% ipython --no-banner

In [1]: import numpy as np

In [2]: import numpy.linalg as la

In [3]: np.set_printoptions(precision=1, suppress=True, linewidth=140)

In [4]: feats = np.load("sample2.npy")

In [5]: feats
Out[5]: 
array([[ 17,   0, -11,  11,   1,  -8, -13,  -3,  -4,  12, -13],
       [  0,   8,  10,   6,  -4,   6,  -2,   8,  -8,   6,  -4],
       [-11,  10,  26,  -2,   3,  10,   3,  15,  -5,   2,  11],
       [ 11,   6,  -2,  14,  -5,  -2,  -7,   3,  -7,  12, -13],
       [  1,  -4,   3,  -5,  14,  -8,  -3,   0,   8,   1,  12],
       [ -8,   6,  10,  -2,  -8,  13,   3,   6,  -9,  -3,  -2],
       [-13,  -2,   3,  -7,  -3,   3,  14,  -1,   7, -11,   9],
       [ -3,   8,  15,   3,   0,   6,  -1,  10,  -6,   5,   2],
       [ -4,  -8,  -5,  -7,   8,  -9,   7,  -6,  14,  -7,  12],
       [ 12,   6,   2,  12,   1,  -3, -11,   5,  -7,  14,  -9],
       [-13,  -4,  11, -13,  12,  -2,   9,   2,  12,  -9,  22]])

In [6]: rng = np.random.default_rng(449448)

In [7]: labels = rng.permutation(11)

In [8]: labels
Out[8]: array([ 9,  1,  2,  6, 10,  7,  4,  5,  0,  3,  8])

In [9]: B = feats[labels][:, labels]

In [10]: np.round(np.sort(np.abs(la.eigvals(B))), 1) + 0
Out[10]: array([ 0. ,  0. ,  0. ,  0. ,  0. ,  0. ,  0. ,  9.5, 31.4, 54. , 71.1])

In [11]: B
Out[11]: 
array([[ 14,   6,   2, -11,  -9,   5,   1,  -3,  12,  12,  -7],
       [  6,   8,  10,  -2,  -4,   8,  -4,   6,   0,   6,  -8],
       [  2,  10,  26,   3,  11,  15,   3,  10, -11,  -2,  -5],
       [-11,  -2,   3,  14,   9,  -1,  -3,   3, -13,  -7,   7],
       [ -9,  -4,  11,   9,  22,   2,  12,  -2, -13, -13,  12],
       [  5,   8,  15,  -1,   2,  10,   0,   6,  -3,   3,  -6],
       [  1,  -4,   3,  -3,  12,   0,  14,  -8,   1,  -5,   8],
       [ -3,   6,  10,   3,  -2,   6,  -8,  13,  -8,  -2,  -9],
       [ 12,   0, -11, -13, -13,  -3,   1,  -8,  17,  11,  -4],
       [ 12,   6,  -2,  -7, -13,   3,  -5,  -2,  11,  14,  -7],
       [ -7,  -8,  -5,   7,  12,  -6,   8,  -9,  -4,  -7,  14]])

In [12]: Uu, sigma, VT = la.svd(feats)

In [13]: vecs = VT[:(sigma > 1e-8).sum()]

In [14]: x0 = feats[6] + 3 * feats[2] + rng.integers(2) * np.eye(11)[5]

In [15]: x0
Out[15]: array([-46.,  28.,  81., -13.,   6.,  34.,  23.,  44.,  -8.,  -5.,  42.])

In [16]: np.diag(vecs.T @ vecs)
Out[16]: array([0.3, 0.2, 0.5, 0.5, 0.4, 0.4, 0.5, 0.2, 0.4, 0.3, 0.4])

In [17]: np.allclose(vecs.T @ vecs @ x0, x0)
Out[17]: False

In [18]: np.round(la.norm(x0 - vecs.T @ vecs @ x0), 1)
Out[18]: np.float64(0.8)

In [19]: np.round(vecs.T @ vecs, 1) + 0
Out[19]: 
array([[ 0.3,  0. , -0.1,  0.1,  0.1, -0.2, -0.3,  0. ,  0. ,  0.2, -0.1],
       [ 0. ,  0.2,  0.2,  0.2, -0.1,  0.1,  0.1,  0.2, -0.1,  0.1,  0. ],
       [-0.1,  0.2,  0.5,  0. ,  0.1,  0.1,  0. ,  0.3, -0.1,  0.1,  0.2],
       [ 0.1,  0.2,  0. ,  0.5, -0.2, -0.2,  0.2,  0.1,  0.1,  0.3, -0.2],
       [ 0.1, -0.1,  0.1, -0.2,  0.4, -0.2, -0.3,  0. ,  0.1,  0.1,  0.3],
       [-0.2,  0.1,  0.1, -0.2, -0.2,  0.4, -0.1,  0.1, -0.3, -0.1, -0.1],
       [-0.3,  0.1,  0. ,  0.2, -0.3, -0.1,  0.5,  0. ,  0.3, -0.1,  0.1],
       [ 0. ,  0.2,  0.3,  0.1,  0. ,  0.1,  0. ,  0.2, -0.1,  0.1,  0.1],
       [ 0. , -0.1, -0.1,  0.1,  0.1, -0.3,  0.3, -0.1,  0.4,  0. ,  0.2],
       [ 0.2,  0.1,  0.1,  0.3,  0.1, -0.1, -0.1,  0.1,  0. ,  0.3, -0.1],
       [-0.1,  0. ,  0.2, -0.2,  0.3, -0.1,  0.1,  0.1,  0.2, -0.1,  0.4]])

In [20]: la.matrix_rank(feats, rtol=0.1)
Out[20]: np.int64(4)

In [21]: np.round(feats @ la.pinv(feats) @ feats, 1) + 0
Out[21]: 
array([[ 17.,   0., -11.,  11.,   1.,  -8., -13.,  -3.,  -4.,  12., -13.],
       [  0.,   8.,  10.,   6.,  -4.,   6.,  -2.,   8.,  -8.,   6.,  -4.],
       [-11.,  10.,  26.,  -2.,   3.,  10.,   3.,  15.,  -5.,   2.,  11.],
       [ 11.,   6.,  -2.,  14.,  -5.,  -2.,  -7.,   3.,  -7.,  12., -13.],
       [  1.,  -4.,   3.,  -5.,  14.,  -8.,  -3.,   0.,   8.,   1.,  12.],
       [ -8.,   6.,  10.,  -2.,  -8.,  13.,   3.,   6.,  -9.,  -3.,  -2.],
       [-13.,  -2.,   3.,  -7.,  -3.,   3.,  14.,  -1.,   7., -11.,   9.],
       [ -3.,   8.,  15.,   3.,   0.,   6.,  -1.,  10.,  -6.,   5.,   2.],
       [ -4.,  -8.,  -5.,  -7.,   8.,  -9.,   7.,  -6.,  14.,  -7.,  12.],
       [ 12.,   6.,   2.,  12.,   1.,  -3., -11.,   5.,  -7.,  14.,  -9.],
       [-13.,  -4.,  11., -13.,  12.,  -2.,   9.,   2.,  12.,  -9.,  22.]])

In [22]: print(np.unique(feats.round(6), axis=0).shape)
(11, 11)

In [23]: round(np.trace(la.pinv(feats) @ feats), 1)
Out[23]: np.float64(4.0)

In [24]: np.allclose(feats[:-1].T @ la.lstsq(feats[:-1].T, feats[-1])[0], feats[-1])
Out[24]: True
